$ ipython --no-banner

In [1]: import numpy as np

In [2]: np.set_printoptions(precision=2, suppress=True, linewidth=200)

In [3]: A = np.load("case18.npy")

In [4]: print(A)
[[ -4.   3.  -2.   2.]
 [  0.   1.   0.   0.]
 [  0.   0.   2.   0.]
 [-12.   7.  -4.   6.]]

In [5]: rk = np.linalg.matrix_rank(A)

In [6]: print(rk)
3

In [7]: null = np.linalg.svd(A)[2][rk:].T

In [8]: print(null.shape)
(4, 1)

In [9]: print(np.allclose(A @ null, 0))
True

In [10]: theta = np.radians(120)

In [11]: r_ = np.eye(4)

In [12]: r_[3, 3] = r_[1, 1] = np.cos(theta)

In [13]: r_[3, 1], r_[1, 3] = -np.sin(theta), np.sin(theta)

In [14]: print(r_)
[[ 1.    0.    0.    0.  ]
 [ 0.   -0.5   0.    0.87]
 [ 0.    0.    1.    0.  ]
 [ 0.   -0.87  0.   -0.5 ]]

In [15]: M2 = A @ r_.T

In [16]: print(np.round(np.linalg.svd(A, compute_uv=False), 2) + 0, np.round(np.linalg.svd(M2, compute_uv=False), 2) + 0)
[16.67  2.    1.04  0.  ] [16.67  2.    1.04  0.  ]

In [17]: print(round(np.linalg.det(r_), 2), np.round(np.trace(r_), 2))
1.0 1.0

In [18]: M = np.loadtxt("test7.csv", delimiter=",")

In [19]: print(M.round(2) + 0)
[[ 5.91 12.8  -3.27  7.37 -6.89  9.18]
 [ 3.66  9.12 -2.38  4.49 -5.46  6.04]
 [ 3.64  9.08 -2.37  4.47 -5.44  6.01]
 [ 3.4   8.66 -2.26  4.15 -5.27  5.66]
 [ 2.99  7.95 -2.08  3.62 -4.96  5.06]
 [ 2.95  7.88 -2.06  3.57 -4.93  5.01]
 [ 2.21  6.51 -1.7   2.6  -4.3   3.9 ]
 [ 1.55  5.2  -1.34  1.73 -3.65  2.88]
 [ 1.47  5.03 -1.29  1.62 -3.56  2.76]
 [ 1.05  4.11 -1.03  1.06 -3.06  2.08]
 [ 0.7   3.25 -0.79  0.6  -2.56  1.48]
 [ 0.64  3.11 -0.74  0.52 -2.47  1.38]
 [ 0.48  2.67 -0.62  0.31 -2.18  1.1 ]
 [ 0.41  2.44 -0.55  0.21 -2.03  0.96]
 [ 0.25  1.92 -0.4   0.02 -1.66  0.65]
 [ 0.18  1.62 -0.32 -0.07 -1.44  0.49]
 [ 0.05  0.9  -0.13 -0.18 -0.85  0.18]
 [ 0.04  0.88 -0.13 -0.18 -0.84  0.17]
 [ 0.04  0.86 -0.12 -0.18 -0.82  0.16]
 [ 0.04  0.86 -0.12 -0.18 -0.82  0.16]
 [ 0.02  0.63 -0.07 -0.18 -0.61  0.09]
 [ 0.01  0.5  -0.05 -0.16 -0.49  0.06]
 [ 0.    0.28 -0.02 -0.11 -0.28  0.02]
 [ 0.    0.17 -0.01 -0.07 -0.17  0.01]
 [ 0.    0.12  0.   -0.06 -0.12  0.  ]
 [ 0.    0.03  0.   -0.01 -0.03  0.  ]
 [ 0.   -0.08  0.    0.04  0.08  0.  ]
 [ 0.   -0.17 -0.01  0.1   0.17  0.01]
 [ 0.   -0.27 -0.02  0.16  0.26  0.02]
 [-0.01 -0.37 -0.04  0.23  0.36  0.03]
 [-0.02 -0.47 -0.07  0.31  0.45  0.05]
 [-0.07 -0.73 -0.17  0.51  0.66  0.1 ]
 [-0.14 -0.91 -0.27  0.65  0.77  0.13]
 [-0.18 -0.99 -0.32  0.71  0.81  0.14]
 [-0.29 -1.17 -0.43  0.81  0.88  0.15]
 [-0.45 -1.4  -0.59  0.91  0.95  0.14]
 [-0.52 -1.48 -0.65  0.93  0.96  0.13]
 [-0.87 -1.87 -0.91  1.    1.    0.04]
 [-1.03 -2.03 -1.02  1.    1.   -0.01]
 [-1.16 -2.16 -1.11  0.99  1.   -0.06]
 [-1.46 -2.44 -1.29  0.96  0.98 -0.17]
 [-1.53 -2.51 -1.33  0.95  0.98 -0.2 ]
 [-2.39 -3.28 -1.79  0.73  0.89 -0.6 ]
 [-2.48 -3.36 -1.83  0.71  0.87 -0.65]
 [-3.15 -3.94 -2.15  0.46  0.78 -1.  ]
 [-3.94 -4.6  -2.49  0.14  0.66 -1.44]
 [-4.58 -5.14 -2.76 -0.16  0.56 -1.82]
 [-4.78 -5.31 -2.84 -0.26  0.53 -1.94]
 [-5.25 -5.71 -3.02 -0.49  0.45 -2.23]]

In [20]: Xs = M - M.mean(axis=0)

In [21]: evecs = np.linalg.svd(Xs)[2][:3]

In [22]: M2 = Xs - Xs @ evecs.T @ evecs

In [23]: print(np.linalg.norm(M2, axis=1).round(6).argmax())
0

In [24]: print((Xs @ evecs.T).std(axis=0))
[5.63 1.4  0.91]

In [25]: idx = M[:, 4] > np.median(M[:, 4])

In [26]: f = M[idx].mean(axis=0) - M[~idx].mean(axis=0)

In [27]: print(np.argsort(-np.abs(f).round(6), kind="stable"))
[1 4 0 5 3 2]

In [28]: print(idx.astype(int))
[0 0 0 0 0 0 0 0 0 0 0 0 0 0 0 0 0 0 0 0 0 0 0 0 0 1 1 1 1 1 1 1 1 1 1 1 1 1 1 1 1 1 1 1 1 1 1 1 1]

In [29]: gram = np.cov(M, rowvar=False)

In [30]: print(np.round(np.linalg.eigvalsh(gram)[::-1], 2) + 0)
[32.38  1.99  0.84  0.    0.    0.  ]

In [31]: print(np.round(np.median(M, axis=0), 2) + 0)
[ 0.    0.12 -0.65  0.51 -0.12  0.13]

In [32]: print(np.corrcoef(M.T))
[[ 1.    0.95  0.06  0.74 -0.82  0.91]
 [ 0.95  1.   -0.18  0.8  -0.95  0.96]
 [ 0.06 -0.18  1.   -0.58  0.4  -0.37]
 [ 0.74  0.8  -0.58  1.   -0.79  0.93]
 [-0.82 -0.95  0.4  -0.79  1.   -0.93]
 [ 0.91  0.96 -0.37  0.93 -0.93  1.  ]]

In [33]: print(gram.shape)
(6, 6)

In [34]: print(round(float(np.corrcoef(M[:, 1], M[:, 4])[0, 1]), 2))
-0.95

In [35]: print(np.argsort(-M.std(axis=0).round(6), kind="stable"))
[1 5 4 0 3 2]
